$ ipython --no-banner

In [1]: import numpy as np

In [2]: import numpy.linalg as la

In [3]: np.set_printoptions(precision=2, suppress=True, linewidth=140)

In [4]: E = np.load("a.npy")

In [5]: E
Out[5]: 
array([[-9.,  9.,  0.],
       [ 4., -9.,  0.],
       [ 0.,  0.,  2.]])

In [6]: # 2 blocks once reordered

In [7]: E.sum(axis=1)
Out[7]: array([ 0., -5.,  2.])

In [8]: np.diff(E, axis=0)
Out[8]: 
array([[ 13., -18.,   0.],
       [ -4.,   9.,   2.]])

In [9]: np.count_nonzero(E)
Out[9]: np.int64(5)

In [10]: f, r1 = E[0], E[1]

In [11]: f @ r1
Out[11]: np.float64(-117.0)

In [12]: p = (f @ r1) / (f @ f) * f

In [13]: (r1 - p) @ f
Out[13]: np.float64(0.0)

In [14]: np.outer(f, r1)
Out[14]: 
array([[-36.,  81.,  -0.],
       [ 36., -81.,   0.],
       [  0.,  -0.,   0.]])

In [15]: round(float(la.norm(f + r1) ** 2 + la.norm(f - r1) ** 2), 2)
Out[15]: 518.0

In [16]: (E != 0).astype(int)
Out[16]: 
array([[1, 1, 0],
       [1, 1, 0],
       [0, 0, 1]])

In [17]: (la.matrix_power((E != 0) + (E.T != 0) + np.eye(3), 3) > 0).astype(int)
Out[17]: 
array([[1, 1, 0],
       [1, 1, 0],
       [0, 0, 1]])

In [18]: round(float(la.det(E)), 2)
Out[18]: 90.0

In [19]: E @ E
Out[19]: 
array([[ 117., -162.,    0.],
       [ -72.,  117.,    0.],
       [   0.,    0.,    4.]])

In [20]: K = np.load("data.npy")

In [21]: K
Out[21]: 
array([[-17,   0,   3],
       [  3,  40,   2],
       [  1,   2, -20]])

In [22]: Q, Rm = la.qr(K)

In [23]: Rm
Out[23]: 
array([[ 17.29,   7.06,  -3.76],
       [  0.  , -39.42,  -1.69],
       [  0.  ,   0.  , -19.9 ]])

In [24]: Q
Out[24]: 
array([[-0.98, -0.18,  0.05],
       [ 0.17, -0.98, -0.05],
       [ 0.06, -0.04,  1.  ]])

In [25]: round(float(np.trace(Q @ Q.T)), 2)
Out[25]: 3.0

In [26]: Q.shape, Rm.shape
Out[26]: ((3, 3), (3, 3))

In [27]: np.round(Q @ Rm, 2) + 0
Out[27]: 
array([[-17.,   0.,   3.],
       [  3.,  40.,   2.],
       [  1.,   2., -20.]])

In [28]: round(abs(Rm[0, 0]), 2), round(float(la.norm(K[:, 0])), 2)
Out[28]: (np.float64(17.29), 17.29)

In [29]: arr = np.diag(np.array([3, 2, 3, 5]))

In [30]: arr
Out[30]: 
array([[3, 0, 0, 0],
       [0, 2, 0, 0],
       [0, 0, 3, 0],
       [0, 0, 0, 5]])

In [31]: # triangular, det is the product of the diagonal

In [32]: evals, vecs = la.eigh(arr)

In [33]: vec = np.array([0, 5, 4, 3])

In [34]: vecs * np.abs(evals) @ vecs.T
Out[34]: 
array([[3., 0., 0., 0.],
       [0., 2., 0., 0.],
       [0., 0., 3., 0.],
       [0., 0., 0., 5.]])

In [35]: vecs * np.maximum(evals, 0) @ vecs.T
Out[35]: 
array([[3., 0., 0., 0.],
       [0., 2., 0., 0.],
       [0., 0., 3., 0.],
       [0., 0., 0., 5.]])

In [36]: la.eigvalsh(arr[1:, 1:])
Out[36]: array([2., 3., 5.])

In [37]: np.count_nonzero(arr)
Out[37]: np.int64(4)

In [38]: arr.shape
Out[38]: (4, 4)

In [39]: np.diff(arr, axis=0)
Out[39]: 
array([[-3,  2,  0,  0],
       [ 0, -2,  3,  0],
       [ 0,  0, -3,  5]])

In [40]: arr.sum(axis=1)
Out[40]: array([3, 2, 3, 5])

In [41]: la.matrix_rank(arr)
Out[41]: np.int64(4)

In [42]: np.abs(arr).max()
Out[42]: np.int64(5)

In [43]: arr.sum(axis=0)
Out[43]: array([3, 2, 3, 5])

In [44]: round(float(la.norm(arr)), 2)
Out[44]: 6.86

In [45]: arr - arr[0]
Out[45]: 
array([[ 0,  0,  0,  0],
       [-3,  2,  0,  0],
       [-3,  0,  3,  0],
       [-3,  0,  0,  5]])

In [46]: la.svd(arr, compute_uv=False)
Out[46]: array([5., 3., 3., 2.])

In [47]: data = np.array([[24, 20, 11, -23], [8, 8, 3, -9], [24, 12, 15, -15], [8, 8, 3, -9]])

In [48]: round(float(la.norm(data)), 2)
Out[48]: 56.85

In [49]: np.count_nonzero(data)
Out[49]: np.int64(16)

In [50]: data.sum(axis=1)
Out[50]: array([32, 10, 36, 10])

In [51]: np.round(la.svd(data, compute_uv=False), 2) + 0
Out[51]: array([56.22,  8.42,  0.  ,  0.  ])

In [52]: data.shape
Out[52]: (4, 4)

In [53]: np.abs(data).max()
Out[53]: np.int64(24)

In [54]: data.sum(axis=0)
Out[54]: array([ 64,  48,  32, -56])

In [55]: la.matrix_rank(data)
Out[55]: np.int64(2)

In [56]: np.diff(data, axis=0)
Out[56]: 
array([[-16, -12,  -8,  14],
       [ 16,   4,  12,  -6],
       [-16,  -4, -12,   6]])

In [57]: data - data[0]
Out[57]: 
array([[  0,   0,   0,   0],
       [-16, -12,  -8,  14],
       [  0,  -8,   4,   8],
       [-16, -12,  -8,  14]])

In [58]: m1 = np.load("run8.npy")

In [59]: m1
Out[59]: 
array([[ 0.71,  0.5 ,  0.2 ],
       [ 3.12, -0.9 ,  1.3 ],
       [ 2.41, -0.2 ,  1.1 ],
       [ 0.32,  0.7 ,  0.3 ],
       [-2.  ,  1.  , -1.1 ],
       [ 1.88,  0.  ,  1.  ],
       [-3.81, -0.4 , -1.8 ],
       [ 0.67,  1.7 ,  0.  ],
       [ 4.32, -1.  ,  2.3 ],
       [ 1.93, -1.8 ,  0.9 ],
       [ 1.73,  1.  ,  0.8 ],
       [ 1.18, -1.7 ,  0.9 ],
       [-4.65, -0.3 , -2.3 ],
       [-0.49, -1.5 , -0.2 ],
       [ 0.42,  1.7 ,  0.4 ],
       [-0.69, -2.  , -0.2 ],
       [ 0.52, -0.9 ,  0.5 ],
       [ 2.96,  1.  ,  1.5 ],
       [-2.26,  0.3 , -1.1 ],
       [ 1.8 ,  0.7 ,  0.8 ],
       [-2.55, -1.1 , -1.4 ],
       [-1.4 ,  0.7 , -0.7 ],
       [-0.53,  0.1 , -0.4 ],
       [ 0.74, -1.3 ,  0.3 ],
       [ 3.18, -0.2 ,  1.5 ],
       [ 0.96,  1.6 ,  0.6 ],
       [ 2.09, -0.5 ,  1.  ]])

In [60]: f, r1 = m1[7], m1[6]

In [61]: round(f @ r1, 2)
Out[61]: np.float64(-3.23)

In [62]: round(f @ f, 2)
Out[62]: np.float64(3.34)

In [63]: p = (f @ r1) / (f @ f) * f

In [64]: np.outer(f, r1)
Out[64]: 
array([[-2.55, -0.27, -1.21],
       [-6.48, -0.68, -3.06],
       [-0.  , -0.  , -0.  ]])

In [65]: r1 - p
Out[65]: array([-3.16,  1.25, -1.8 ])

In [66]: round(la.norm(f + r1) ** 2 + la.norm(f - r1) ** 2, 2)
Out[66]: np.float64(42.51)
